% ipython --no-banner

In [1]: import numpy as np

In [2]: np.set_printoptions(precision=3, suppress=True, linewidth=100, floatmode="fixed")

In [3]: rnd = lambda a: np.round(a, 3) + 0

In [4]: W0 = np.load("case19.npy")

In [5]: W0
Out[5]: 
array([[0, 1, 1, 2],
       [0, 1, 1, 2],
       [1, 1, 2, 1],
       [1, 1, 2, 0],
       [1, 1, 2, 1],
       [2, 2, 0, 2]])

In [6]: # rows 0 and 1 are equal

In [7]: x = np.array([-3, 2, -3, -5])

In [8]: rhs = W0 @ x

In [9]: rnd(np.linalg.lstsq(W0, rhs)[0])
Out[9]: array([-3.000,  2.000, -3.000, -5.000])

In [10]: rnd(np.linalg.pinv(W0) @ W0)
Out[10]: 
array([[1.000, 0.000, 0.000, 0.000],
       [0.000, 1.000, 0.000, 0.000],
       [0.000, 0.000, 1.000, 0.000],
       [0.000, 0.000, 0.000, 1.000]])

In [11]: rng = np.random.default_rng(417)

In [12]: rhs = rhs + 0.1 * rng.normal(size=6)

In [13]: rnd(rhs)
Out[13]: array([-10.936, -11.117, -11.879,  -6.968, -12.094, -11.807])

In [14]: beta, *_ = np.linalg.lstsq(W0, rhs)

In [15]: beta.round()
Out[15]: array([-3.000,  2.000, -3.000, -5.000])

In [16]: rnd(W0.T @ (rhs - W0 @ beta))
Out[16]: array([0.000, 0.000, 0.000, 0.000])

In [17]: A = np.loadtxt("dump.csv", delimiter=",")

In [18]: A
Out[18]: 
array([[ 1.943,  0.086,  0.902],
       [-4.055,  0.014, -0.144],
       [ 4.198, -0.129,  0.060],
       [ 0.163,  0.119, -0.062],
       [ 4.207,  0.218, -0.126]])

In [19]: hat = A @ np.linalg.solve(A.T @ A, A.T)

In [20]: rnd(np.linalg.eigvalsh(hat))
Out[20]: array([0.000, 0.000, 1.000, 1.000, 1.000])

In [21]: rnd(hat @ A[:, 1])
Out[21]: array([ 0.086,  0.014, -0.129,  0.119,  0.218])

In [22]: other = np.c_[A[:, :1] @ np.array([[-4]]), np.array([2, 0, 9, 4, 4])]

In [23]: other
Out[23]: 
array([[ -7.772,   2.000],
       [ 16.220,   0.000],
       [-16.792,   9.000],
       [ -0.652,   4.000],
       [-16.828,   4.000]])

In [24]: rnd(np.linalg.norm(other - A @ np.linalg.lstsq(A, other)[0], axis=0))
Out[24]: array([0.000, 7.297])

In [25]: rnd(np.linalg.norm(np.linalg.qr(A)[0].T @ other, axis=0) ** 2 / ((other ** 2).sum(axis=0) + 1e-12))
Out[25]: array([1.000, 0.545])

In [26]: rnd(np.linalg.lstsq(A, other[:, 0])[0])
Out[26]: array([-4.000,  0.000,  0.000])

In [27]: np.linalg.matrix_rank(np.c_[A, other])
Out[27]: np.int64(4)

In [28]: W1 = np.array([[-2, 2, -1], [0, -3, 0]])

In [29]: beta = np.array([1, 2, 0])

In [30]: H = np.maximum(other @ W1 + beta, 0)

In [31]: np.linalg.matrix_rank(H)
Out[31]: np.int64(3)

In [32]: rnd(H)
Out[32]: 
array([[16.544,  0.000,  7.772],
       [ 0.000, 34.440,  0.000],
       [34.584,  0.000, 16.792],
       [ 2.304,  0.000,  0.652],
       [34.656,  0.000, 16.828]])

In [33]: (H > 0).astype(int)
Out[33]: 
array([[1, 0, 1],
       [0, 1, 0],
       [1, 0, 1],
       [1, 0, 1],
       [1, 0, 1]])

In [34]: basis = np.array([[-2, 2, 4], [-4, -2, 3], [5, -4, 2]])

In [35]: (H @ basis).round(6).argmax(axis=1)
Out[35]: array([2, 2, 2, 2, 2])

In [36]: m1 = np.array([[1, 0, 0, 0, 0, 0, 0, 0],
    ...:     [2, 1, 0, 0, 0, 0, 0, 0],
    ...:     [1, 1, 1, 0, 0, 0, 0, 0],
    ...:     [0, 0, 0, 1, 0, 0, 0, 0],
    ...:     [0, 0, 1, 0, 1, 0, 0, 0],
    ...:     [0, 1, 1, 2, 0, 1, 0, 0],
    ...:     [2, 2, 2, 0, 1, 2, 1, 0],
    ...:     [1, 1, 0, 0, 0, 0, 0, 1]])

In [37]: # triangular: eigenvalues sit on the diagonal

In [38]: q, Rm = np.linalg.qr(m1)

In [39]: rnd(abs(Rm[0, 0])), rnd(np.linalg.norm(m1[:, 0]))
Out[39]: (np.float64(3.317), np.float64(3.317))

In [40]: q.shape, Rm.shape
Out[40]: ((8, 8), (8, 8))

In [41]: rnd(np.trace(q @ q.T))
Out[41]: np.float64(8.0)

In [42]: np.allclose(Rm.T @ Rm, m1.T @ m1)
Out[42]: True

In [43]: U, sigma = np.linalg.svd(m1)
Traceback (most recent call last):
  Cell In[43], line 1
    U, sigma = np.linalg.svd(m1)
ValueError: too many values to unpack (expected 2)


In [44]: U, sigma, Vh = np.linalg.svd(m1, full_matrices=False)

In [45]: np.abs(U[:, 0]).round(6).argmax()
Out[45]: np.int64(6)

In [46]: U.shape, sigma.shape, Vh.shape
Out[46]: ((8, 8), (8,), (8, 8))

In [47]: np.allclose(U * sigma @ Vh, m1)
Out[47]: True

In [48]: rnd(sigma)
Out[48]: array([5.169, 2.592, 1.944, 1.070, 1.000, 0.726, 0.279, 0.177])

In [49]: rnd(np.cumsum(sigma ** 2) / np.sum(sigma ** 2))
Out[49]: array([0.668, 0.836, 0.930, 0.959, 0.984, 0.997, 0.999, 1.000])

In [50]: rnd(np.linalg.det(m1))
Out[50]: np.float64(1.0)

In [51]: np.linalg.matrix_power(m1, 4)
Out[51]: 
array([[ 1,  0,  0,  0,  0,  0,  0,  0],
       [ 8,  1,  0,  0,  0,  0,  0,  0],
       [16,  4,  1,  0,  0,  0,  0,  0],
       [ 0,  0,  0,  1,  0,  0,  0,  0],
       [14,  6,  4,  0,  1,  0,  0,  0],
       [26, 10,  4,  8,  0,  1,  0,  0],
       [94, 44, 26, 24,  4,  8,  1,  0],
       [16,  4,  0,  0,  0,  0,  0,  1]])

In [52]: m1.inv()
Traceback (most recent call last):
  Cell In[52], line 1
    m1.inv()
AttributeError: 'numpy.ndarray' object has no attribute 'inv'


In [53]: np.linalg.matrix_rank(m1 - m1[0, 0] * np.eye(8))
Out[53]: np.int64(5)

In [54]: np.prod(np.diag(m1)), rnd(np.linalg.det(m1))
Out[54]: (np.int64(1), np.float64(1.0))

In [55]: [int(np.linalg.matrix_rank(np.linalg.matrix_power(m1, p))) for p in range(1, 9)]
Out[55]: [8, 8, 8, 8, 8, 8, 8, 8]

In [56]: rnd(np.sort(np.linalg.eigvals(m1)))
Out[56]: array([1.000, 1.000, 1.000, 1.000, 1.000, 1.000, 1.000, 1.000])

In [57]: X = np.loadtxt("arr.csv", delimiter=",")

In [58]: rnd(X)
Out[58]: 
array([[ 0.866,  0.000,  0.000,  0.500],
       [ 0.000,  1.000,  0.000,  0.000],
       [ 0.000,  0.000,  1.000,  0.000],
       [-0.500,  0.000,  0.000,  0.866]])

In [59]: # keeps lengths

In [60]: other = W0 / np.linalg.norm(W0, axis=1, keepdims=True)

In [61]: G = other @ other.T

In [62]: rnd(G[4])
Out[62]: array([0.772, 0.772, 1.000, 0.926, 1.000, 0.655])

In [63]: (np.abs(G) > 0.9).astype(int)
Out[63]: 
array([[1, 1, 0, 0, 0, 0],
       [1, 1, 0, 0, 0, 0],
       [0, 0, 1, 1, 1, 0],
       [0, 0, 1, 1, 1, 0],
       [0, 0, 1, 1, 1, 0],
       [0, 0, 0, 0, 0, 1]])

In [64]: np.argwhere(np.triu(np.abs(G) > 0.95, 1))
Out[64]: 
array([[0, 1],
       [2, 4]])

In [65]: rnd(G)
Out[65]: 
array([[1.000, 1.000, 0.772, 0.500, 0.772, 0.707],
       [1.000, 1.000, 0.772, 0.500, 0.772, 0.707],
       [0.772, 0.772, 1.000, 0.926, 1.000, 0.655],
       [0.500, 0.500, 0.926, 1.000, 0.926, 0.471],
       [0.772, 0.772, 1.000, 0.926, 1.000, 0.655],
       [0.707, 0.707, 0.655, 0.471, 0.655, 1.000]])

In [66]: rnd(np.linalg.norm(other, axis=1))
Out[66]: array([1.000, 1.000, 1.000, 1.000, 1.000, 1.000])

In [67]: rnd(np.linalg.eigvals(X))
Out[67]: array([0.866+0.500j, 0.866-0.500j, 1.000+0.000j, 1.000+0.000j])

In [68]: rnd(np.linalg.eigvals(X).sum().real)
Out[68]: np.float64(3.732)

In [69]: rnd(np.poly(X))
Out[69]: array([ 1.000, -3.732,  5.464, -3.732,  1.000])

In [70]: rnd(np.linalg.det(X.T))
Out[70]: np.float64(1.0)

In [71]: rnd(np.linalg.det(2 * X)), rnd(np.linalg.det(X))
Out[71]: (np.float64(16.0), np.float64(1.0))

In [72]: labels = rng.permutation(4)

In [73]: labels
Out[73]: array([2, 0, 3, 1])

In [74]: other = X[labels][:, labels]

In [75]: rnd(np.diag(other))
Out[75]: array([1.000, 0.866, 0.866, 1.000])

In [76]: rnd(np.sort(np.abs(np.linalg.eigvals(other))))
Out[76]: array([1.000, 1.000, 1.000, 1.000])

In [77]: np.allclose(other, X)
Out[77]: False

In [78]: other = np.array([[7, 9], [-2, 4], [7, -2], [3, 6]])

In [79]: rnd(np.einsum("ik,kj->ji", X, other))
Out[79]: 
array([[ 7.562, -2.000,  7.000, -0.902],
       [10.794,  4.000, -2.000,  0.696]])

In [80]: other @ X
Traceback (most recent call last):
  Cell In[80], line 1
    other @ X
ValueError: matmul: Input operand 1 has a mismatch in its core dimension 0, with gufunc signature (n?,k),(k,m?)->(n?,m?) (size 4 is different from 2)


In [81]: rnd(np.einsum("ik,kj->ij", X, other))
Out[81]: 
array([[ 7.562, 10.794],
       [-2.000,  4.000],
       [ 7.000, -2.000],
       [-0.902,  0.696]])

In [82]: np.linalg.matrix_rank(np.vstack([X, other.T]))
Out[82]: np.int64(4)

In [83]: np.vstack([X, other.T]).shape
Out[83]: (6, 4)

In [84]: rnd(other.T @ X.T)
Out[84]: 
array([[ 7.562, -2.000,  7.000, -0.902],
       [10.794,  4.000, -2.000,  0.696]])

In [85]: feats = np.load("block3.npy")

In [86]: feats
Out[86]: 
array([[ 9,  8, 10, 11, 15, 12],
       [ 9,  8, 10, 11, 15, 12],
       [ 9,  8, 10, 11, 15, 12],
       [ 7,  6,  4, 11, 13,  8],
       [ 1,  2,  4,  5,  9,  6],
       [ 8,  7,  7, 11, 14, 10],
       [ 7,  6,  2, 10, 10,  5],
       [ 3,  4, 10,  5, 11, 10],
       [ 2,  3,  7,  5, 10,  8],
       [ 8,  7,  5, 10, 11,  7],
       [ 8,  7,  7, 11, 14, 10],
       [ 2,  3,  3,  3,  4,  2]])

In [87]: # row 1 repeats row 0

In [88]: Ac = feats - feats.mean(axis=0)

In [89]: U, sigma, Vh = np.linalg.svd(Ac, full_matrices=False)

In [90]: np.linalg.matrix_rank(Ac)
Out[90]: np.int64(3)

In [91]: rnd((sigma ** 2).sum() ** 2 / (sigma ** 4).sum())
Out[91]: np.float64(1.552)

In [92]: np.abs(U[:, 0]).argmax()
Out[92]: np.int64(11)

In [93]: (np.sign(U[:, 0]) == np.sign(U[0, 0])).astype(int)
Out[93]: array([1, 1, 1, 1, 0, 1, 0, 0, 0, 1, 1, 0])

In [94]: rnd(sigma ** 2 / (sigma ** 2).sum())
Out[94]: array([0.779, 0.191, 0.030, 0.000, 0.000, 0.000])

In [95]: arr = np.load("data.npy")

In [96]: arr
Out[96]: 
array([[0, 0, 1, 4, 0, 4, 3, 4],
       [0, 0, 1, 5, 2, 2, 1, 0],
       [0, 0, 0, 0, 5, 2, 1, 3],
       [0, 0, 0, 0, 5, 1, 5, 2],
       [0, 0, 0, 0, 0, 3, 4, 0],
       [0, 0, 0, 0, 0, 0, 3, 2],
       [0, 0, 0, 0, 0, 0, 0, 4],
       [0, 0, 0, 0, 0, 0, 0, 0]])

In [97]: arr @ arr
Out[97]: 
array([[ 0,  0,  0,  0, 25,  6, 33, 31],
       [ 0,  0,  0,  0, 30, 13, 40, 21],
       [ 0,  0,  0,  0,  0, 15, 26,  8],
       [ 0,  0,  0,  0,  0, 15, 23, 22],
       [ 0,  0,  0,  0,  0,  0,  9, 22],
       [ 0,  0,  0,  0,  0,  0,  0, 12],
       [ 0,  0,  0,  0,  0,  0,  0,  0],
       [ 0,  0,  0,  0,  0,  0,  0,  0]])

In [98]: assert arr == arr.T
Traceback (most recent call last):
  Cell In[98], line 1
    assert arr == arr.T
ValueError: The truth value of an array with more than one element is ambiguous. Use a.any() or a.all()


In [99]: np.linalg.matrix_power(arr, 2)
Out[99]: 
array([[ 0,  0,  0,  0, 25,  6, 33, 31],
       [ 0,  0,  0,  0, 30, 13, 40, 21],
       [ 0,  0,  0,  0,  0, 15, 26,  8],
       [ 0,  0,  0,  0,  0, 15, 23, 22],
       [ 0,  0,  0,  0,  0,  0,  9, 22],
       [ 0,  0,  0,  0,  0,  0,  0, 12],
       [ 0,  0,  0,  0,  0,  0,  0,  0],
       [ 0,  0,  0,  0,  0,  0,  0,  0]])

In [100]: rnd(np.abs(np.linalg.eigvals(arr)).max())
Out[100]: np.float64(0.0)

In [101]: (arr + arr.T) / 2
Out[101]: 
array([[0.000, 0.000, 0.500, 2.000, 0.000, 2.000, 1.500, 2.000],
       [0.000, 0.000, 0.500, 2.500, 1.000, 1.000, 0.500, 0.000],
       [0.500, 0.500, 0.000, 0.000, 2.500, 1.000, 0.500, 1.500],
       [2.000, 2.500, 0.000, 0.000, 2.500, 0.500, 2.500, 1.000],
       [0.000, 1.000, 2.500, 2.500, 0.000, 1.500, 2.000, 0.000],
       [2.000, 1.000, 1.000, 0.500, 1.500, 0.000, 1.500, 1.000],
       [1.500, 0.500, 0.500, 2.500, 2.000, 1.500, 0.000, 2.000],
       [2.000, 0.000, 1.500, 1.000, 0.000, 1.000, 2.000, 0.000]])

In [102]: rnd(np.sort(np.abs(np.linalg.eigvals(arr))))
Out[102]: array([0.000, 0.000, 0.000, 0.000, 0.000, 0.000, 0.000, 0.000])

In [103]: arr.inv()
Traceback (most recent call last):
  Cell In[103], line 1
    arr.inv()
AttributeError: 'numpy.ndarray' object has no attribute 'inv'


In [104]: np.allclose(arr @ arr.T, arr.T @ arr)
Out[104]: False

In [105]: rnd(np.linalg.det(arr))
Out[105]: np.float64(0.0)
